$ python3 -q
>>> import numpy as np
>>> import numpy.linalg as la
>>> np.set_printoptions(suppress=True, linewidth=100)
>>> f = np.array([-2, -2, -3, -3])
>>> g = np.array([0, 1, 0, 3])
>>> X = f[:, None] + g[None, :]
>>> X
array([[-2, -1, -2,  1],
       [-2, -1, -2,  1],
       [-3, -2, -3,  0],
       [-3, -2, -3,  0]])
>>> f = np.array([-7, -7])
>>> np.array([np.convolve(row, f, "same") for row in X])
array([[14, 21, 21,  7],
       [14, 21, 21,  7],
       [21, 35, 35, 21],
       [21, 35, 35, 21]])
>>> Y = np.array([[-3], [0], [-3]])
>>> J = np.block([[np.zeros((3, 3)), Y], [Y.T, np.zeros((1, 1))]])
>>> J
array([[ 0.,  0.,  0., -3.],
       [ 0.,  0.,  0.,  0.],
       [ 0.,  0.,  0., -3.],
       [-3.,  0., -3.,  0.]])
>>> (J != 0).astype(int)
array([[0, 0, 0, 1],
       [0, 0, 0, 0],
       [0, 0, 0, 1],
       [1, 0, 1, 0]])
>>> J @ J
array([[ 9.,  0.,  9.,  0.],
       [ 0.,  0.,  0.,  0.],
       [ 9.,  0.,  9.,  0.],
       [ 0.,  0.,  0., 18.]])
>>> np.round(np.sort(la.eigvals(J).real), 1) + 0
array([-4.2,  0. ,  0. ,  4.2])
>>> print(np.flatnonzero(la.matrix_power((J != 0) + (J.T != 0) + np.eye(4), 4)[2]))
[0 2 3]
>>> np.round(la.det(J), 1)
np.float64(0.0)
>>> (la.matrix_power((J != 0) + (J.T != 0) + np.eye(4), 4) > 0).astype(int)
array([[1, 0, 1, 1],
       [0, 1, 0, 0],
       [1, 0, 1, 1],
       [1, 0, 1, 1]])
>>> W2 = np.sign(np.array([[-2, -3, 2, 0], [2, -2, 1, 3], [2, -2, 3, 2], [-1, -2, -3, -2]]))
>>> Y = (np.tril(W2, -1) + np.eye(4)) @ (np.triu(W2, 1) + np.eye(4))
>>> vals = np.array([3, 1, 0, 2])
>>> data = np.rint(Y * vals @ la.inv(Y)) + 0
>>> print(data)
[[ 5.  3. -2.  3.]
 [ 2.  7. -1.  5.]
 [ 4.  3. -1.  3.]
 [-2. -7.  1. -5.]]
>>> left, sigma, Vt = la.svd(data)
>>> V = Vt[:(sigma > 1e-8).sum()]
>>> rng = np.random.default_rng(858)
>>> x0 = data[0] + -1 * data[2] + rng.integers(2) * np.eye(4)[1]
>>> x0
array([ 1.,  0., -1.,  0.])
>>> print(np.round(V.T @ V, 1))
[[ 0.9 -0.1 -0.1  0.2]
 [-0.1  0.7 -0.1  0.4]
 [-0.1 -0.1  0.9  0.2]
 [ 0.2  0.4  0.2  0.4]]
>>> la.matrix_rank(np.vstack([data, x0]))
np.int64(3)
>>> np.round(np.diag(V.T @ V), 1)
array([0.9, 0.7, 0.9, 0.4])
>>> round(la.norm(x0 - V.T @ V @ x0), 1)
np.float64(0.0)
>>> np.allclose(V.T @ V @ x0, x0)
True
>>> M = np.loadtxt("block13.csv", delimiter=",")
>>> M
array([[-0.2,  0. , -0.1, -0.2],
       [-0.2,  0. , -0.2,  0. ],
       [-3.9,  0. , 10.2, -1.9],
       [-4. ,  0. , 10. , -1.9],
       [-1.9, -0.1,  5.1, -0.9]])
>>> np.argsort(-la.norm(M, axis=0).round(6), kind="stable")[:3]
array([2, 0, 3])
>>> np.round(np.abs(la.svd(M)[2][-1]), 1) + 0
array([0. , 1. , 0. , 0.1])
>>> P = M @ la.solve(M.T @ M, M.T)
>>> np.allclose(P @ P, P)
True
>>> np.round(np.trace(P), 1)
np.float64(4.0)
>>> np.round(la.eigvalsh(P), 1) + 0
array([0., 1., 1., 1., 1.])
>>> P.round(1) + 0
array([[ 1. ,  0. ,  0. ,  0. ,  0. ],
       [ 0. ,  0.9, -0.2,  0.2,  0. ],
       [ 0. , -0.2,  0.6,  0.4,  0. ],
       [ 0. ,  0.2,  0.4,  0.6,  0. ],
       [ 0. ,  0. ,  0. ,  0. ,  1. ]])
>>> Y = np.c_[M[:, :1] @ np.array([[-1]]), np.array([1, 4, 4, 0, 4])]
>>> Y
array([[0.2, 1. ],
       [0.2, 4. ],
       [3.9, 4. ],
       [4. , 0. ],
       [1.9, 4. ]])
>>> la.matrix_rank(np.c_[M, Y])
np.int64(5)
>>> np.round(la.norm(Y - M @ la.lstsq(M, Y)[0], axis=0), 1) + 0
array([0. , 4.2])
>>> np.round(la.norm(la.qr(M)[0].T @ Y, axis=0) ** 2 / ((Y ** 2).sum(axis=0) + 1e-12), 1)
array([1. , 0.6])
>>> np.round(la.lstsq(M, Y[:, 0])[0], 1) + 0
array([-1.,  0.,  0.,  0.])
>>> left, sigma, Vt = la.svd(M)
>>> np.argmax(sigma[:-1] / (sigma[1:] + 1e-6)) + 1
np.int64(1)
>>> sigma.round(1)
array([16.5,  0.4,  0.1,  0.1])
>>> Y = left[:, :1] @ np.diag(sigma[:1]) @ Vt[:1]
>>> round(la.norm(M - Y, 2), 1), round(sigma[1], 1)
(np.float64(0.4), np.float64(0.4))
>>> Y.round(1) + 0
array([[ 0. ,  0. ,  0. ,  0. ],
       [ 0. ,  0. , -0.1,  0. ],
       [-4. ,  0. , 10.2, -1.9],
       [-3.9,  0. , 10. , -1.9],
       [-2. ,  0. ,  5.1, -0.9]])
>>> la.matrix_rank(M, rtol=0.05)
np.int64(1)
>>> print(round(float(np.abs(M - Y).max()), 1))
0.2
>>> K = np.loadtxt("x.csv", delimiter=",")
>>> K
array([[ 8.,  0.,  7.,  9.],
       [16.,  3., 10., 13.],
       [13., 10., 11.,  9.],
       [ 0.,  0.,  0.,  0.],
       [ 1.,  6.,  8.,  8.],
       [ 1.,  6.,  8.,  8.],
       [ 1.,  6.,  8.,  8.],
       [ 0.,  0.,  0.,  0.],
       [14., 16., 19., 17.],
       [ 9.,  6., 15., 17.],
       [ 0.,  0.,  0.,  0.],
       [ 1.,  6.,  8.,  8.],
       [ 1.,  6.,  8.,  8.],
       [13.,  7., 15., 14.],
       [ 5.,  7.,  8.,  5.],
       [ 8.,  0.,  7.,  9.],
       [ 8.,  3.,  3.,  4.],
       [16.,  3., 10., 13.],
       [13.,  7., 15., 14.],
       [14., 13., 23., 22.],
       [ 1.,  6.,  8.,  8.],
       [13., 10., 11.,  9.],
       [ 1.,  6.,  8.,  8.],
       [ 0.,  0.,  0.,  0.],
       [ 0.,  0.,  0.,  0.],
       [ 6., 13., 16., 13.],
       [22., 16., 26., 26.],
       [ 9.,  9., 11., 12.],
       [ 1.,  6.,  8.,  8.]])
>>> C2 = np.cov(K, rowvar=False)
>>> np.round(la.eigvalsh(C2)[::-1], 1)
array([127.3,  15.7,   5. ,   0.3])
>>> np.round(K.std(axis=0), 1)
array([6.4, 4.6, 6.5, 6.3])
>>> round(float(np.corrcoef(K[:, 1], K[:, 2])[0, 1]), 1)
0.9
>>> x0 = np.array([1, -3, 2, 3])
>>> h = np.maximum(K @ x0, 0)
>>> h
array([ 49.,  66.,  32.,   0.,  23.,  23.,  23.,   0.,  55.,  72.,   0.,  23.,  23.,  64.,  15.,
        49.,  17.,  66.,  64.,  87.,  23.,  32.,  23.,   0.,   0.,  38., 104.,  40.,  23.])
>>> np.round(np.tanh(K @ x0), 1)
array([1., 1., 1., 0., 1., 1., 1., 0., 1., 1., 0., 1., 1., 1., 1., 1., 1., 1., 1., 1., 1., 1., 1.,
       0., 0., 1., 1., 1., 1.])
>>> np.maximum(K @ (3 * x0), 0)
array([147., 198.,  96.,   0.,  69.,  69.,  69.,   0., 165., 216.,   0.,  69.,  69., 192.,  45.,
       147.,  51., 198., 192., 261.,  69.,  96.,  69.,   0.,   0., 114., 312., 120.,  69.])
>>> lab = K[:, 3] > np.median(K[:, 3])
>>> f = K[lab].mean(axis=0) - K[~lab].mean(axis=0)
>>> ((K - K.mean(axis=0)) @ f > 0).astype(int)
array([0, 1, 1, 0, 0, 0, 0, 0, 1, 1, 0, 0, 0, 1, 0, 0, 0, 1, 1, 1, 0, 1, 0, 0, 0, 1, 1, 1, 0])
>>> f.round(1)
array([11. ,  4.2,  9. ,  9.2])
>>> left, sigma, Vt = la.svd(X)
>>> V = Vt[:(sigma > 1e-8).sum()]
>>> x0 = X[2] + 4 * X[1] + rng.integers(2) * np.eye(4)[0]
>>> x0
array([-10.,  -6., -11.,   4.])
>>> print(la.matrix_rank(np.vstack([X, x0])))
3
>>> np.allclose(V.T @ V @ x0, x0)
False
>>> F = np.load("arr.npy")
>>> F
array([[-2, -3, -1,  1],
       [-2,  2, -2, -1],
       [-2, -3, -1,  1]])
>>> Y = np.array([[5, 1], [5, 3], [5, 5], [5, 0]])
>>> np.einsum("ik,kj->ji", F, Y)
array([[-25, -15, -25],
       [-16,  -6, -16]])
>>> np.einsum("ik,kj->ij", F, Y)
array([[-25, -16],
       [-15,  -6],
       [-25, -16]])
>>> la.matrix_rank(F @ Y)
np.int64(2)
>>> print(la.matrix_rank(np.vstack([F, Y.T])))
4
>>> Y.T @ F.T
array([[-25, -15, -25],
       [-16,  -6, -16]])
>>> np.einsum("ij,ij->i", F, F)
array([15, 13, 15])
>>> C2 = F.T @ F
>>> np.diag(C2)
array([12, 22,  6,  3])
>>> print(np.round(la.eigvalsh(C2)[::-1], 1) + 0)
[30.1 12.9  0.   0. ]
>>> np.round(la.norm(F, axis=0), 1)
array([3.5, 4.7, 2.4, 1.7])
>>> print(round(float(la.norm(F, "nuc")), 1))
9.1
>>> round(float(la.norm(F, 2)), 1)
5.5
>>> A = np.loadtxt("out10.csv", delimiter=",")
>>> A.round(1) + 0
array([[ 0. ,  0.4,  0.6],
       [-0.5, -0.4, -1.9],
       [ 0.5,  0. ,  5.1],
       [ 1.2, -3. ,  1. ],
       [ 0.1, -1.2,  2.2],
       [-2.5,  2.2, -5.5],
       [-0.1,  2.2,  2.2],
       [ 0.3,  0.9, -0.6],
       [-1.3, -1.1, -2.1],
       [-1.1, -1.2, -2.2],
       [ 0. , -0.9,  0.6],
       [ 3.5,  3.6,  8.5],
       [ 1.3,  0.7,  4.7],
       [ 1.5,  2.1,  5.2],
       [ 0.9,  0.4,  1. ],
       [ 1.1, -3.8,  4. ],
       [-0.8,  2.6, -2.1],
       [-3.7,  0.4, -4.3],
       [-2.1, -2.2, -6.6],
       [ 1.7,  1.5,  1.4],
       [-0.9, -0.1, -1. ],
       [ 0.7,  1.8,  0.4]])
>>> Xc = A - A.mean(axis=0)
>>> V = la.svd(Xc)[2][:2]
>>> Y = Xc - Xc @ V.T @ V
>>> np.round(la.norm(Y) / la.norm(Xc), 1)
np.float64(0.2)
>>> np.round(np.diag(V.T @ V), 1)
array([0.1, 1. , 0.9])
>>> np.round((Xc @ V.T).std(axis=0), 1)
array([3.9, 1.8])
>>> m1 = np.loadtxt("mat.csv", delimiter=",")
>>> m1.round(1)
array([[0.3, 0.5],
       [0.5, 0.7]])
>>> x0 = np.array([2, 0])
>>> np.round(m1 @ m1 @ x0, 1)
array([0.6, 0.9])
>>> round(float((x0 - m1 @ x0) @ (m1 @ x0)), 1)
-0.0
>>> C2 = m1.T @ m1
>>> (m1 @ m1.T).shape
(2, 2)
>>> C2.round(1)
array([[0.3, 0.5],
       [0.5, 0.7]])
>>> np.round(la.svd(m1, compute_uv=False) ** 2, 1) + 0
array([1., 0.])
>>> print(np.round(la.eigvalsh(C2)[::-1], 1) + 0)
[1. 0.]
>>> np.allclose(C2, C2.T)
True
>>> np.round(np.diag(C2), 1)
array([0.3, 0.7])
>>> la.matrix_rank(C2)
np.int64(1)
